$ python3 -q
>>> import numpy as np
>>> import numpy.linalg as la
>>> np.set_printoptions(precision=3, suppress=True, linewidth=140, sign=" ")
>>> def rd(a):
...     return np.round(a, 3) + 0
... 
>>> W0 = np.loadtxt("case3.csv", delimiter=",")
>>> rd(W0)
array([[  7.482,  -0.915,  -8.819,   6.145],
       [  6.357,  -1.058,  -7.098,   5.616],
       [  3.965,  -1.184,  -3.593,   4.336],
       [  3.71 ,  -1.179,  -3.237,   4.183],
       [  3.599,  -1.175,  -3.084,   4.114],
       [  0.726,  -0.585,   0.307,   1.759],
       [  0.016,  -0.026,   0.219,   0.251],
       [  0.009,  -0.016,   0.172,   0.19 ],
       [  0.011,  -0.026,  -0.232,  -0.21 ],
       [  0.024,  -0.062,  -0.358,  -0.31 ],
       [  0.119,  -1.918,  -1.208,  -0.969],
       [ -0.042,  -3.281,  -0.914,  -0.998],
       [ -0.196,  -4.156,  -0.585,  -0.978],
       [ -0.267,  -4.509,  -0.43 ,  -0.964],
       [ -0.43 ,  -5.252,  -0.068,  -0.928],
       [ -1.098,  -7.782,   1.438,  -0.757],
       [ -1.44 ,  -8.912,   2.214,  -0.666],
       [ -1.474,  -9.02 ,   2.291,  -0.657],
       [ -3.531, -14.811,   6.944,  -0.118]])
>>> # rank 3
>>> G = np.cov(W0, rowvar=False)
>>> G.shape
(4, 4)
>>> rd(np.corrcoef(W0[:, 3], W0[:, 1])[0, 1])
np.float64(0.416)
>>> rd(G)
array([[ 7.855,  6.926, -9.219,  6.491],
       [ 6.926, 16.581, -9.604,  4.247],
       [-9.219, -9.604, 11.729, -6.709],
       [ 6.491,  4.247, -6.709,  6.274]])
>>> rd(np.polyfit(W0[:, 3], W0[:, 1], 1))
array([ 0.677, -4.145])
>>> Uu, sigma, vt = la.svd(W0)
>>> V = vt[:(sigma > 1e-8).sum()]
>>> rng = np.random.default_rng(747857)
>>> x = W0[7] + 2 * W0[8] + rng.integers(2) * np.eye(4)[2]
>>> rd(x)
array([ 0.031, -0.068,  0.708, -0.23 ])
>>> la.matrix_rank(np.vstack([W0, x]))
np.int64(4)
>>> rd(la.norm(x - V.T @ V @ x))
np.float64(0.408)
>>> rd(np.diag(V.T @ V))
array([ 0.333,  1.   ,  0.833,  0.833])
>>> rk = la.matrix_rank(W0)
>>> rk
np.int64(3)
>>> null = la.svd(W0)[2][rk:].T
>>> null.shape
(4, 1)
>>> [int(la.matrix_rank(W0[:i])) for i in range(1, len(W0) + 1)]
[1, 2, 3, 3, 3, 3, 3, 3, 3, 3, 3, 3, 3, 3, 3, 3, 3, 3, 3]
>>> rd(W0 @ null)
array([[ 0.],
       [ 0.],
       [ 0.],
       [ 0.],
       [ 0.],
       [ 0.],
       [ 0.],
       [ 0.],
       [ 0.],
       [ 0.],
       [ 0.],
       [ 0.],
       [ 0.],
       [ 0.],
       [ 0.],
       [ 0.],
       [ 0.],
       [ 0.],
       [ 0.]])
>>> [int(la.matrix_rank(np.delete(W0, i, axis=0))) for i in range(19)]
[3, 3, 3, 3, 3, 3, 3, 3, 3, 3, 3, 3, 3, 3, 3, 3, 3, 3, 3]
>>> np.allclose(W0 @ null, 0)
True
>>> Uu, sigma, vt = la.svd(W0, full_matrices=False)
>>> rd(np.cumsum(sigma ** 2) / np.sum(sigma ** 2))
array([ 0.604,  0.975,  1.   ,  1.   ])
>>> rd(Uu.T @ Uu)
array([[ 1.,  0.,  0.,  0.],
       [ 0.,  1.,  0.,  0.],
       [ 0.,  0.,  1.,  0.],
       [ 0.,  0.,  0.,  1.]])
>>> rd(np.sqrt((sigma ** 2).sum())), rd(la.norm(W0))
(np.float64(32.265), np.float64(32.265))
>>> (sigma > 1e-8).sum()
np.int64(3)
>>> A2 = np.array([[-1, -5, 2], [1, 0, 5], [-5, -1, -3]])
>>> A2[-1] = A2[0]
>>> feats = A2 + 0.02 * np.eye(3)
>>> feats
array([[-0.98, -5.  ,  2.  ],
       [ 1.  ,  0.02,  5.  ],
       [-1.  , -5.  ,  2.02]])
>>> rd(np.abs(la.svd(feats)[2][-1]))
array([ 0.946,  0.263,  0.188])
>>> np.argsort(-la.norm(feats, axis=0).round(6), kind="stable")[:3]
array([ 1,  2,  0])
>>> round(np.log10(la.cond(feats)))
3
>>> rd(la.eigvals(feats))
array([ 0.02+0.j   ,  0.52+5.454j,  0.52-5.454j])
>>> rd(la.det(feats.T))
np.float64(0.6)
>>> rd(la.det(2 * feats)), rd(la.det(feats))
(np.float64(4.803), np.float64(0.6))
>>> rd(la.det(feats[::-1]))
np.float64(-0.6)
>>> np.einsum("ii->", feats)
np.float64(1.06)
>>> labels = rng.permutation(3)
>>> labels
array([ 2,  1,  0])
>>> A2 = feats[labels][:, labels]
>>> A2
array([[ 2.02, -5.  , -1.  ],
       [ 5.  ,  0.02,  1.  ],
       [ 2.  , -5.  , -0.98]])
>>> rd(np.sort(np.abs(la.eigvals(A2))))
array([ 0.02 ,  5.479,  5.479])
>>> rd(la.det(A2)), rd(la.det(feats[labels]))
(np.float64(0.6), np.float64(-0.6))
>>> theta = np.radians(72)
>>> r_ = np.eye(3)
>>> r_[1, 1] = r_[0, 0] = np.cos(theta)
>>> r_[1, 0], r_[0, 1] = -np.sin(theta), np.sin(theta)
>>> rd(r_)
array([[ 0.309,  0.951,  0.   ],
       [-0.951,  0.309,  0.   ],
       [ 0.   ,  0.   ,  1.   ]])
>>> A2 = feats @ r_.T
>>> rd(np.abs(A2 - feats).max(axis=0))
array([ 4.078,  4.406,  0.   ])
>>> rd(la.det(r_)), rd(np.trace(r_))
(np.float64(1.0), np.float64(1.618))
>>> np.allclose(la.norm(feats, axis=1), la.norm(A2, axis=1))
True
